$ ipython --no-banner

In [1]: import numpy as np

In [2]: from numpy import linalg as LA

In [3]: np.set_printoptions(precision=4, suppress=True, linewidth=100, sign=" ")

In [4]: rd = lambda a: np.round(a, 4) + 0

In [5]: sigma = 5 * 0.9 ** np.arange(9)

In [6]: q, _ = LA.qr(np.array([[1.3, -1.1, -1.1, -0.2, 0.3, -2.9, 0.7, -0.7, -0.5],
   ...:     [0.8, -0.7, -0.4, -0.1, 1.2, 2.0, 0.4, -0.4, 0.8],
   ...:     [-1.1, -2.3, 0.2, -1.7, 1.0, 0.8, -1.2, 1.1, -0.4],
   ...:     [-1.1, 0.1, 0.2, 1.2, -2.5, 0.0, -0.1, 0.6, 1.4],
   ...:     [0.4, 2.0, -0.5, 1.3, -0.8, 0.7, -2.7, -1.7, 0.7],
   ...:     [0.6, -0.3, 1.2, -0.3, 0.9, 1.0, -0.7, 0.5, -0.6],
   ...:     [-1.7, 1.0, 0.3, -0.3, -2.1, -1.4, 0.1, 1.2, -0.3],
   ...:     [-1.2, 2.0, 0.2, -0.8, -0.5, 0.0, 0.9, 0.8, 0.1],
   ...:     [-0.4, -0.4, -1.1, 1.3, 0.3, 0.4, 1.1, 0.6, -0.4]]))

In [7]: rng = np.random.default_rng(545)

In [8]: M = rng.normal(size=(35, 9)) * sigma @ q

In [9]: print(rd(M))
[[  3.2582  -2.7004  -4.0664  -0.0703   2.6479  -5.5425   0.0518  -0.1448  -3.5957]
 [ -1.2816  -2.3872  -3.3821   5.7646  -2.2637 -10.7065  -5.9383   5.9097   9.0524]
 [  5.0867   4.6465  -3.9627  -3.6532  -2.8905   3.1879   2.9577   0.6834   0.192 ]
 [  2.9626  -6.3235   1.1151   1.5095  -1.2954   0.5942   1.4502  -4.0493  -2.8703]
 [  2.2994  -0.3509   0.75     5.4406  -2.7818  -1.7602   0.398   -3.0243   3.0008]
 [ -1.3241   2.3364   2.3598   1.1275   7.3046  -6.3427  -6.7963  -1.4025  -1.2561]
 [  0.1144   1.9097  -0.6288   2.3559  -2.2829   0.6303   0.4293   3.9634   0.5159]
 [  3.0917  -4.3214  -0.072    1.2521 -10.3977   0.2926  -0.4353   0.6393   4.3397]
 [  4.2237  -1.4939  -2.3789   4.6992  -1.3529   5.3621  -3.997    1.8849   0.6855]
 [ -1.4383   2.2885  -1.9284  -4.0104   3.8018  -0.0277  -0.4037  -2.6573   0.0486]
 [  2.312    5.4076   4.2153  -4.5355 -11.7919   6.3557   6.9735   4.0632   4.0407]
 [  1.8143  -1.4444   2.5892  -0.1355  -0.2093   0.4624   4.8149   2.2741   3.4499]
 [ -0.3562   5.2231  -3.3214  -2.1237  -2.4235   1.7259   0.4028  -4.0829   3.8423]
 [  7.4534  -2.6573  -5.2736  -2.8663   3.5128  15.5697   1.4671   0.6501  -0.9157]
 [ -5.7924  -1.5201  -1.9734   0.0871   6.3233  -3.0321  -2.0872   0.9377  -1.2221]
 [  3.5593  -1.6886   3.463   -1.9     -1.7438  -0.683   -1.6258  -1.8915  -3.8694]
 [  1.7736  -0.6469   2.065   -8.2888  -1.4597   3.4873  -0.8514   2.6122   0.355 ]
 [ -2.8473   4.6516   2.0647   1.1969  -5.9282  -1.5181   3.1247   3.3488  -0.0642]
 [ -2.2072  -2.9845   1.3601  -4.1975   0.5135  10.2394   4.9757  -1.9389  -1.2695]
 [ -3.3703   0.6432   2.3135   4.1966  -1.8869   2.8894 -11.1691  -3.3253   0.0622]
 [  9.7837   1.1275  -1.0594  -0.4782   0.4573   2.8126  -4.2875   8.3648   0.7658]
 [ -3.9601   2.2273   3.0022  -0.4882  -4.7188  -6.7766  -2.3005   2.092   -0.8311]
 [  1.6784  -5.0052   0.691    2.3818  -1.4399  -0.4693   0.8695   0.3926   3.8335]
 [ -2.0813  -3.9795   0.1108  -2.5084   1.0578   3.4153  -0.3752  -4.5086  -0.7528]
 [  3.6944  -5.1429   4.9457  -1.5252  -1.2501  10.8706   3.2442   3.6423   0.9619]
 [  1.3223   1.4296   0.6043   3.4189  -5.1107   3.352    0.6566  -2.0015   3.7111]
 [  1.6022  -2.1782   4.8851   1.354    2.5469  -4.9167   3.5581   4.1099  -1.6124]
 [ -1.6557   0.0255   0.0156  -2.4175   2.2356   1.5845  -9.1182  -8.9979  -4.3244]
 [  1.1583  -4.4841  -3.4964  -0.2364   1.5106   1.0453  -3.516    0.0586   0.6677]
 [ -5.9354  -0.2092  -3.9062   8.3791   2.1851   0.7173   6.3282  -3.6079   4.8994]
 [ -1.1611  -2.8123  -0.2212  -0.7425   4.0632  -0.3861  -1.4055   2.0521   3.2248]
 [ -3.9139  -3.0962  -0.5089   0.7904   0.8105   3.4653   2.1406  -1.5101   1.2337]
 [ -2.0339   1.9239  -2.3597   0.8587   6.1288  -3.2627   3.5949   1.4827  -0.1489]
 [ -1.7093  -0.3026  -3.2011  -2.3091  -2.6735   4.9739  -2.5969   2.4234  -2.001 ]
 [ -6.5403  -5.1878  -7.7359   1.8899   4.3241   9.5621   0.0356  -4.6725  -0.9954]]

In [10]: vec = np.array([2, -3, 4, 4, -5, 1, -5, -5, -5])

In [11]: rhs = M @ vec

In [12]: c, lr = np.zeros(9), 1 / LA.norm(M, 2) ** 2

In [13]: for i in range(50):
    ...:     c -= lr * M.T @ (M @ c - rhs)
    ...:     if i % 10 == 0: print(i, round(LA.norm(M @ c - rhs), 4))
    ...: 
0 155.1235
10 15.7048
20 4.9283
30 1.7812
40 0.6652

In [14]: print(rd(c))
[ 2.0044 -2.9992  4.007   3.9913 -4.9923  0.9991 -5.0016 -5.0083 -4.98  ]

In [15]: print(rd(LA.cond(M)))
3.2962
